% ipython --no-banner

In [1]: import numpy as np

In [2]: import numpy.linalg as la

In [3]: np.set_printoptions(suppress=True, linewidth=120)

In [4]: E = np.load("arr.npy")

In [5]: E
Out[5]: 
array([[ 0.3,  5. ,  5. ,  1. , -4. , -1. ,  4. ,  4. ,  2. ,  4. , -4. , -4. ,  2. ,  0. ],
       [ 2. , -0.7, -1. , -1. , -5. , -2. , -4. , -3. , -4. , -3. ,  1. ,  0. , -1. , -3. ],
       [ 2. ,  5. ,  1.3,  1. ,  5. ,  1. ,  1. , -5. , -3. , -5. ,  3. , -1. , -2. , -1. ],
       [-4. , -2. , -2. ,  3.3,  2. , -2. ,  2. , -1. ,  2. ,  3. , -1. ,  0. , -1. ,  0. ],
       [-5. ,  5. , -4. ,  2. ,  1.3,  5. ,  3. , -5. ,  2. , -5. ,  2. , -3. , -5. ,  4. ],
       [-3. , -4. , -3. , -2. , -5. ,  5.3,  1. , -2. , -5. , -4. , -1. ,  0. ,  4. , -5. ],
       [ 2. ,  4. ,  5. , -5. , -1. ,  4. ,  4.3, -3. ,  1. , -2. , -3. , -3. , -5. , -2. ],
       [ 0. ,  4. ,  2. , -5. , -1. ,  5. ,  4. , -1.7,  1. , -1. ,  1. ,  3. ,  4. ,  0. ],
       [ 3. ,  2. ,  2. ,  2. , -5. ,  0. , -4. ,  1. , -4.7,  0. , -4. ,  1. ,  5. ,  4. ],
       [-2. ,  1. ,  0. ,  1. ,  0. , -2. ,  0. , -3. ,  1. ,  4.3, -3. , -3. , -3. ,  1. ],
       [ 4. , -5. ,  1. , -2. ,  1. , -5. , -1. ,  0. ,  4. , -3. , -0.7,  0. , -1. , -1. ],
       [ 0. , -3. ,  3. , -4. ,  5. , -1. ,  1. ,  4. ,  2. ,  5. ,  0. ,  4.3, -3. ,  3. ],
       [-4. ,  2. ,  2. , -5. ,  0. ,  5. , -2. ,  2. ,  0. , -2. ,  3. ,  2. , -4.7,  5. ],
       [ 0. ,  5. ,  5. ,  1. , -4. , -1. ,  4. ,  4. ,  2. ,  4. , -4. , -4. ,  2. ,  0.3]])

In [6]: ang = np.radians(180)

In [7]: Rm = np.eye(14)

In [8]: Rm[8, 8] = Rm[1, 1] = np.cos(ang)

In [9]: Rm[8, 1], Rm[1, 8] = -np.sin(ang), np.sin(ang)

In [10]: other = E @ Rm.T

In [11]: round(la.det(Rm), 3), np.trace(Rm)
Out[11]: (np.float64(1.0), np.float64(10.0))

In [12]: left, s, Vt = la.svd(E)

In [13]: np.argmax(s[:-1] / (s[1:] + 1e-6)) + 1
Out[13]: np.int64(13)

In [14]: other = left[:, :13] @ np.diag(s[:13]) @ Vt[:13]

In [15]: round(float(la.norm(E - other, 2)), 3), round(s[13], 3)
Out[15]: (0.012, np.float64(0.012))

In [16]: la.matrix_rank(E, rtol=0.05)
Out[16]: np.int64(13)

In [17]: np.round(np.abs(E - other).max(), 3)
Out[17]: np.float64(0.004)

In [18]: round(la.norm(E - other) / la.norm(E), 3)
Out[18]: np.float64(0.0)

In [19]: other = E / np.sqrt((E ** 2).mean(axis=1, keepdims=True))

In [20]: la.matrix_rank(E - E.mean(axis=1, keepdims=True))
Out[20]: np.int64(13)

In [21]: other[12].round(3)
Out[21]: array([-1.238,  0.619,  0.619, -1.548,  0.   ,  1.548, -0.619,  0.619,  0.   , -0.619,  0.929,  0.619, -1.455,  1.548])

In [22]: la.cond(E) > 100
Out[22]: np.True_

In [23]: [round(float(x), 3) for x in la.svd(E, compute_uv=False)[:3]]
Out[23]: [20.914, 19.66, 18.215]

In [24]: la.matrix_rank(E, rtol=0.1)
Out[24]: np.int64(11)

In [25]: M = np.load("case4.npy")

In [26]: M
Out[26]: 
array([[3, 3, 1, 5, 5, 1],
       [2, 1, 1, 3, 2, 1],
       [3, 2, 2, 1, 2, 1],
       [2, 2, 0, 2, 2, 0],
       [0, 0, 0, 0, 0, 0],
       [0, 2, 0, 0, 2, 0],
       [1, 0, 2, 0, 2, 0],
       [5, 2, 0, 5, 1, 1],
       [3, 2, 2, 1, 2, 1],
       [1, 2, 2, 0, 4, 0],
       [4, 2, 0, 3, 0, 1],
       [0, 3, 1, 1, 4, 1],
       [0, 1, 1, 1, 2, 1],
       [2, 0, 0, 2, 0, 0],
       [1, 0, 0, 2, 1, 0],
       [2, 4, 0, 1, 2, 1],
       [1, 2, 2, 0, 4, 0],
       [1, 2, 2, 0, 4, 0],
       [0, 2, 0, 0, 2, 0],
       [2, 0, 2, 2, 3, 0]])

In [27]: basis = M[[13, 0]].astype(float)

In [28]: for _ in range(3):
    ...:     lab = la.norm(M[:, None] - basis, axis=-1).argmin(axis=1)
    ...:     basis = np.array([M[lab == j].mean(axis=0) for j in range(2)])
    ...: 

In [29]: lab
Out[29]: array([1, 0, 0, 0, 0, 0, 0, 1, 0, 0, 1, 0, 0, 0, 0, 0, 0, 0, 0, 0])

In [30]: np.bincount(lab)
Out[30]: array([17,  3])

In [31]: np.round(basis[1] - basis[0], 3)
Out[31]: array([ 2.765,  0.863, -0.667,  3.392, -0.235,  0.647])

In [32]: X = np.loadtxt("sample17.csv", delimiter=",")

In [33]: X.round(3)
Out[33]: 
array([[ 0.994,  0.017,  0.054,  0.009,  0.014,  0.025,  0.006,  0.013,  0.045],
       [ 0.017,  0.955, -0.133, -0.015, -0.036, -0.059, -0.01 , -0.036, -0.138],
       [ 0.054, -0.133,  0.392, -0.221, -0.128, -0.342, -0.147, -0.065, -0.098],
       [ 0.009, -0.015, -0.221,  0.85 , -0.03 , -0.158, -0.1  ,  0.02 ,  0.204],
       [ 0.014, -0.036, -0.128, -0.03 ,  0.969, -0.064, -0.02 , -0.024, -0.078],
       [ 0.025, -0.059, -0.342, -0.158, -0.064,  0.792, -0.105, -0.016,  0.06 ],
       [ 0.006, -0.01 , -0.147, -0.1  , -0.02 , -0.105,  0.933,  0.014,  0.137],
       [ 0.013, -0.036, -0.065,  0.02 , -0.024, -0.016,  0.014,  0.965, -0.163],
       [ 0.045, -0.138, -0.098,  0.204, -0.078,  0.06 ,  0.137, -0.163,  0.15 ]])

In [34]: left, s, Vt = la.svd(X)

In [35]: evecs = Vt[:(s > 1e-8).sum()]

In [36]: rng = np.random.default_rng(344)

In [37]: x0 = X[0] + 3 * X[2] + rng.integers(2) * np.eye(9)[2]

In [38]: x0.round(3)
Out[38]: array([ 1.156, -0.382,  1.231, -0.655, -0.369, -1.001, -0.436, -0.183, -0.248])

In [39]: np.round(np.diag(evecs.T @ evecs), 3)
Out[39]: array([0.994, 0.955, 0.392, 0.85 , 0.969, 0.792, 0.933, 0.965, 0.15 ])

In [40]: np.round(evecs.T @ evecs, 3)
Out[40]: 
array([[ 0.994,  0.017,  0.054,  0.009,  0.014,  0.025,  0.006,  0.013,  0.045],
       [ 0.017,  0.955, -0.133, -0.015, -0.036, -0.059, -0.01 , -0.036, -0.138],
       [ 0.054, -0.133,  0.392, -0.221, -0.128, -0.342, -0.147, -0.065, -0.098],
       [ 0.009, -0.015, -0.221,  0.85 , -0.03 , -0.158, -0.1  ,  0.02 ,  0.204],
       [ 0.014, -0.036, -0.128, -0.03 ,  0.969, -0.064, -0.02 , -0.024, -0.078],
       [ 0.025, -0.059, -0.342, -0.158, -0.064,  0.792, -0.105, -0.016,  0.06 ],
       [ 0.006, -0.01 , -0.147, -0.1  , -0.02 , -0.105,  0.933,  0.014,  0.137],
       [ 0.013, -0.036, -0.065,  0.02 , -0.024, -0.016,  0.014,  0.965, -0.163],
       [ 0.045, -0.138, -0.098,  0.204, -0.078,  0.06 ,  0.137, -0.163,  0.15 ]])

In [41]: la.matrix_rank(np.vstack([X, x0]))
Out[41]: np.int64(7)
